% python3 -q
>>> import numpy as np
>>> from numpy import linalg as LA
>>> np.set_printoptions(suppress=True, linewidth=140)
>>> def rnd(a):
...     return np.round(a, 1) + 0
... 
>>> m1 = np.load("dump.npy")
>>> m1
array([[ 0.7, -1. ,  1. , -0.7, -0.8],
       [-0.1, -0.9,  0.1,  0.4,  1. ],
       [-0.5, -0.9,  0.8, -0.5,  1. ],
       [-0.7,  0.2, -1. ,  1. ,  1. ],
       [-0.1,  0.7, -1. ,  0.3,  0.8],
       [-0.2,  1. , -1. , -0.7, -1. ],
       [ 0.1, -0.3, -0.3,  0.7,  0.8],
       [ 0.4,  0.8, -0.3,  0.7, -1. ],
       [-0.1, -0.9,  0.6,  0.6,  1. ],
       [ 0.7,  1. , -1. ,  0.1, -1. ],
       [ 0.5, -0.1,  0.7, -1. , -0.9],
       [-0.8, -0.8, -0.9,  1. ,  1. ],
       [ 0.1,  0.4,  0.5,  0.7, -1. ],
       [-0.6,  0.6, -1. ,  0.8,  1. ],
       [-0.1, -0.2,  0.5,  1. ,  0.1],
       [ 0.9, -1. ,  1. , -1. , -1. ],
       [-0.5,  0.2, -1. ,  0. ,  1. ],
       [ 0.3,  1. , -1. , -1. , -1. ],
       [ 0.4, -0.2,  0.9, -0.9, -1. ],
       [ 0.4,  0.9, -0.9,  0.9, -1. ],
       [-0.5, -0.6, -0.1,  0.8,  1. ],
       [-0.8,  0.3, -1. ,  1. ,  1. ],
       [-0.5,  0.6, -0.9,  1. ,  0.7],
       [ 0.5,  0. ,  0.7,  0.8, -1. ],
       [-0.3,  0.6, -1. ,  0.9,  1. ],
       [ 0.8,  1. , -1. ,  0.4, -1. ],
       [-0.4,  1. , -1. , -0.6, -0.8],
       [ 0.2, -1. ,  1. ,  1. ,  1. ],
       [-0.9,  0.1, -1. ,  1. ,  1. ],
       [-0.3, -0.7, -0.8,  0.9,  1. ],
       [-0.7,  0.7, -1. ,  0. ,  1. ],
       [ 0.2,  0. ,  0.9, -1. , -0.9],
       [-0.1, -1. ,  0.9,  0.1,  1. ],
       [-0.3,  1. , -1. , -1. , -0.9],
       [ 0.6,  0. ,  1. , -0.9, -1. ],
       [ 0.5,  0.8,  0.6, -1. , -1. ],
       [-0.1, -1. ,  1. ,  1. ,  1. ],
       [ 0.5, -0.4,  1. , -0.8, -1. ],
       [-0.7,  0.7, -1. ,  1. ,  1. ],
       [ 0.5,  0.8,  0.6, -0.7, -1. ]])
>>> C = m1[[29, 8]].astype(float)
>>> for _ in range(7):
...     z = LA.norm(m1[:, None] - C, axis=-1).argmin(axis=1)
...     C = np.array([m1[z == j].mean(axis=0) for j in range(2)])
... 
>>> z
array([1, 1, 1, 0, 0, 0, 0, 0, 1, 0, 1, 0, 1, 0, 1, 1, 0, 0, 1, 0, 0, 0, 0, 1, 0, 0, 0, 1, 0, 0, 0, 1, 1, 0, 1, 1, 1, 1, 0, 1])
>>> np.bincount(z)
array([22, 18])
>>> Ac = m1 - m1.mean(axis=0)
>>> V = LA.svd(Ac)[2][:2]
>>> B = Ac - Ac @ V.T @ V
>>> rnd(np.diag(V.T @ V))
array([0.1, 0.5, 0.6, 0.3, 0.6])
>>> rnd(LA.norm(B) / LA.norm(Ac))
np.float64(0.4)
>>> vec = np.array([1, 1, 2, 1, 0])
>>> h = np.maximum(m1 @ vec, 0)
>>> np.flatnonzero(h > 1e-9)
array([ 0,  7,  8, 10, 12, 14, 15, 18, 19, 23, 25, 27, 31, 32, 34, 35, 36, 37, 39])
>>> rnd(np.maximum(m1 @ vec, 0) - np.maximum(-m1 @ vec, 0))
array([ 1. , -0.4, -0.3, -1.5, -1.1, -1.9, -0.1,  1.3,  0.8, -0.2,  0.8, -2.4,  2.2, -1.2,  1.7,  0.9, -2.3, -1.7,  1.1,  0.4, -0.5, -1.5,
       -0.7,  2.7, -0.8,  0.2, -2. ,  2.2, -1.8, -1.7, -2. ,  1. ,  0.8, -2.3,  1.7,  1.5,  1.9,  1.3, -1. ,  1.8])
>>> rnd(np.maximum(m1 @ (3 * vec), 0))
array([3. , 0. , 0. , 0. , 0. , 0. , 0. , 3.9, 2.4, 0. , 2.4, 0. , 6.6, 0. , 5.1, 2.7, 0. , 0. , 3.3, 1.2, 0. , 0. , 0. , 8.1, 0. , 0.6,
       0. , 6.6, 0. , 0. , 0. , 3. , 2.4, 0. , 5.1, 4.5, 5.7, 3.9, 0. , 5.4])
>>> rnd(h)
array([1. , 0. , 0. , 0. , 0. , 0. , 0. , 1.3, 0.8, 0. , 0.8, 0. , 2.2, 0. , 1.7, 0.9, 0. , 0. , 1.1, 0.4, 0. , 0. , 0. , 2.7, 0. , 0.2,
       0. , 2.2, 0. , 0. , 0. , 1. , 0.8, 0. , 1.7, 1.5, 1.9, 1.3, 0. , 1.8])
>>> rnd(np.tanh(m1 @ vec))
array([ 0.8, -0.4, -0.3, -0.9, -0.8, -1. , -0.1,  0.9,  0.7, -0.2,  0.7, -1. ,  1. , -0.8,  0.9,  0.7, -1. , -0.9,  0.8,  0.4, -0.5, -0.9,
       -0.6,  1. , -0.7,  0.2, -1. ,  1. , -0.9, -0.9, -1. ,  0.8,  0.7, -1. ,  0.9,  0.9,  1. ,  0.9, -0.8,  0.9])
